In [1]: import numpy as np

In [2]: np.set_printoptions(precision=2, suppress=True, linewidth=200, legacy="1.25")

In [3]: M2 = np.array([[1, 0], [2, 2], [2, 1]])

In [4]: m1 = np.kron(np.eye(3, dtype=int), M2)

In [5]: print(m1)
[[1 0 0 0 0 0]
 [2 2 0 0 0 0]
 [2 1 0 0 0 0]
 [0 0 1 0 0 0]
 [0 0 2 2 0 0]
 [0 0 2 1 0 0]
 [0 0 0 0 1 0]
 [0 0 0 0 2 2]
 [0 0 0 0 2 1]]

In [6]: O, R = np.linalg.qr(m1)

In [7]: print(np.round(O @ R, 2) + 0)
[[1. 0. 0. 0. 0. 0.]
 [2. 2. 0. 0. 0. 0.]
 [2. 1. 0. 0. 0. 0.]
 [0. 0. 1. 0. 0. 0.]
 [0. 0. 2. 2. 0. 0.]
 [0. 0. 2. 1. 0. 0.]
 [0. 0. 0. 0. 1. 0.]
 [0. 0. 0. 0. 2. 2.]
 [0. 0. 0. 0. 2. 1.]]

In [8]: print(abs(R[0, 0]), round(float(np.linalg.norm(m1[:, 0])), 2))
3.0 3.0

In [9]: print(np.allclose(R.T @ R, m1.T @ m1))
True

In [10]: print(O.round(2) + 0)
[[-0.33 -0.67  0.    0.    0.    0.  ]
 [-0.67  0.67  0.    0.    0.    0.  ]
 [-0.67 -0.33  0.    0.    0.    0.  ]
 [ 0.    0.   -0.33 -0.67  0.    0.  ]
 [ 0.    0.   -0.67  0.67  0.    0.  ]
 [ 0.    0.   -0.67 -0.33  0.    0.  ]
 [ 0.    0.    0.    0.   -0.33  0.67]
 [ 0.    0.    0.    0.   -0.67 -0.67]
 [ 0.    0.    0.    0.   -0.67  0.33]]

In [11]: print(O.shape, R.shape)
(9, 6) (6, 6)

In [12]: P = m1 @ np.linalg.solve(m1.T @ m1, m1.T)

In [13]: print(np.linalg.matrix_rank(np.eye(9) - P))
3
